$ python -q
>>> import numpy as np
>>> np.set_printoptions(suppress=True, linewidth=100)
>>> J = np.loadtxt("block6.csv", delimiter=",")
>>> J
array([[ 0., -1., -3.,  3.,  2.,  2.,  3.,  1.,  0.,  0.,  0.,  0.,  0.,  0.,  0.],
       [-2., -3., -3.,  2., -1.,  1.,  1.,  3., -1.,  0.,  0.,  0.,  0.,  0.,  0.],
       [-2., -2., -1., -3., -3.,  2., -2.,  1., -2.,  0.,  0.,  0.,  0.,  0.,  0.],
       [ 3., -2.,  0.,  0.,  0.,  2.,  1.,  0.,  0.,  0.,  0.,  0.,  0.,  0.,  0.],
       [ 0., -1.,  3.,  0., -1.,  1.,  2.,  1.,  2.,  0.,  0.,  0.,  0.,  0.,  0.],
       [ 2.,  0.,  1.,  1.,  1.,  0.,  1.,  0.,  3.,  0.,  0.,  0.,  0.,  0.,  0.],
       [-2.,  0.,  2.,  2.,  3.,  3., -1., -3.,  1.,  0.,  0.,  0.,  0.,  0.,  0.],
       [ 1., -3.,  3.,  3., -1.,  2.,  0.,  0., -1.,  0.,  0.,  0.,  0.,  0.,  0.],
       [ 3.,  3.,  1.,  1., -2., -2., -2.,  0.,  1.,  0.,  0.,  0.,  0.,  0.,  0.],
       [ 0.,  0.,  0.,  0.,  0.,  0.,  0.,  0.,  0.,  5.,  5.,  1.,  5.,  0.,  0.],
       [ 0.,  0.,  0.,  0.,  0.,  0.,  0.,  0.,  0.,  4.,  2.,  1.,  4.,  5.,  2.],
       [ 0.,  0.,  0.,  0.,  0.,  0.,  0.,  0.,  0.,  1.,  1.,  3.,  0.,  5.,  3.],
       [ 0.,  0.,  0.,  0.,  0.,  0.,  0.,  0.,  0.,  4.,  3.,  2.,  4.,  3.,  5.],
       [ 0.,  0.,  0.,  0.,  0.,  0.,  0.,  0.,  0.,  5.,  4.,  1.,  0.,  0.,  2.],
       [ 0.,  0.,  0.,  0.,  0.,  0.,  0.,  0.,  0.,  0.,  0.,  0.,  5.,  4.,  4.]])
>>> other = np.array([[0, 0, 3],
...     [0, -2, 2],
...     [1, 0, 2],
...     [-2, 0, 3],
...     [2, 0, 0],
...     [2, -1, 3],
...     [0, -3, 1],
...     [-2, 2, -1],
...     [-3, 1, -3],
...     [1, 0, 0],
...     [1, 1, 3],
...     [0, 1, -1],
...     [2, -2, 1],
...     [-2, -2, 3],
...     [3, 2, -2]])
>>> np.einsum("ij->j", J)
array([ 3., -9.,  3.,  9., -2., 11.,  3.,  3.,  3., 19., 15.,  8., 18., 17., 16.])
>>> print(other.T @ J.T)
[[ -3. -10.   7.   4.  -5.  -8.  13.   2. -12.  20.  10.   1.  24.  15.  14.]
 [ -7.   7.   8.  -1.  -1.   0.  -5.   3.   3.  -4. -11.   0.   1.   9. -10.]
 [  9.  -8. -12.  12.   2.   3.  12.  21.   9.  19.  20.   9.  10.   7.   9.]]
>>> print(J @ other)
[[ -3.  -7.   9.]
 [-10.   7.  -8.]
 [  7.   8. -12.]
 [  4.  -1.  12.]
 [ -5.  -1.   2.]
 [ -8.   0.   3.]
 [ 13.  -5.  12.]
 [  2.   3.  21.]
 [-12.   3.   9.]
 [ 20.  -4.  19.]
 [ 10. -11.  20.]
 [  1.   0.   9.]
 [ 24.   1.  10.]
 [ 15.   9.   7.]
 [ 14. -10.   9.]]
>>> print(np.linalg.matrix_rank(J @ other))
3
>>> np.einsum("ik,kj->ij", J, other)
array([[ -3.,  -7.,   9.],
       [-10.,   7.,  -8.],
       [  7.,   8., -12.],
       [  4.,  -1.,  12.],
       [ -5.,  -1.,   2.],
       [ -8.,   0.,   3.],
       [ 13.,  -5.,  12.],
       [  2.,   3.,  21.],
       [-12.,   3.,   9.],
       [ 20.,  -4.,  19.],
       [ 10., -11.,  20.],
       [  1.,   0.,   9.],
       [ 24.,   1.,  10.],
       [ 15.,   9.,   7.],
       [ 14., -10.,   9.]])
>>> np.linalg.matrix_rank(np.vstack([J, other.T]))
np.int64(15)
>>> x0 = np.array([0, 1, 0, 1, 2, -1, 1, -2, 3, -1, 1, 3, 0, 1, 0])
>>> h1 = np.maximum(J @ x0, 0)
>>> J.T @ h1
array([  9.,   2.,  33.,  57.,  54.,  45.,  13., -32.,  59.,  95.,  73.,  69.,  91., 140., 114.])
>>> np.maximum(J @ (3 * x0), 0)
array([15.,  0.,  0.,  0.,  6., 39., 39.,  0.,  9.,  9., 18., 42., 24.,  6., 12.])
>>> np.round(np.tanh(J @ x0), 2)
array([ 1.  , -1.  , -1.  , -1.  ,  0.96,  1.  ,  1.  , -1.  ,  1.  ,  1.  ,  1.  ,  1.  ,  1.  ,
        0.96,  1.  ])
>>> np.flatnonzero(h1 > 1e-9)
array([ 0,  4,  5,  6,  8,  9, 10, 11, 12, 13, 14])
>>> np.maximum(J @ x0, 0) - np.maximum(-J @ x0, 0)
array([  5., -12., -23.,  -3.,   2.,  13.,  13.,  -7.,   3.,   3.,   6.,  14.,   8.,   2.,   4.])
>>> F = np.loadtxt("mat.csv", delimiter=",")
>>> F
array([[ 0., -1.,  1.,  1.,  0., -2.],
       [-1.,  0.,  0.,  0.,  0.,  0.],
       [ 1.,  0.,  0.,  0.,  0.,  0.],
       [ 1.,  0.,  0.,  0.,  0.,  0.],
       [ 0.,  0.,  0.,  0.,  0.,  0.],
       [-2.,  0.,  0.,  0.,  0.,  0.]])
>>> # 2 groups of indices that never mix
>>> r = np.linalg.matrix_rank(F)
>>> r
np.int64(2)
>>> null = np.linalg.svd(F)[2][r:].T
>>> [int(np.linalg.matrix_rank(np.delete(F, i, axis=0))) for i in range(6)]
[1, 2, 2, 2, 2, 2]
>>> print([int(np.linalg.matrix_rank(F[:, :j + 1])) for j in range(6)])
[1, 2, 2, 2, 2, 2]
>>> null.shape
(6, 4)
>>> [round(float(np.linalg.det(F[:i, :i])), 2) + 0 for i in range(1, 7)]
[0.0, -1.0, 0.0, 0.0, 0.0, 0.0]
>>> np.all(np.linalg.eigvalsh(F) > 0)
np.False_
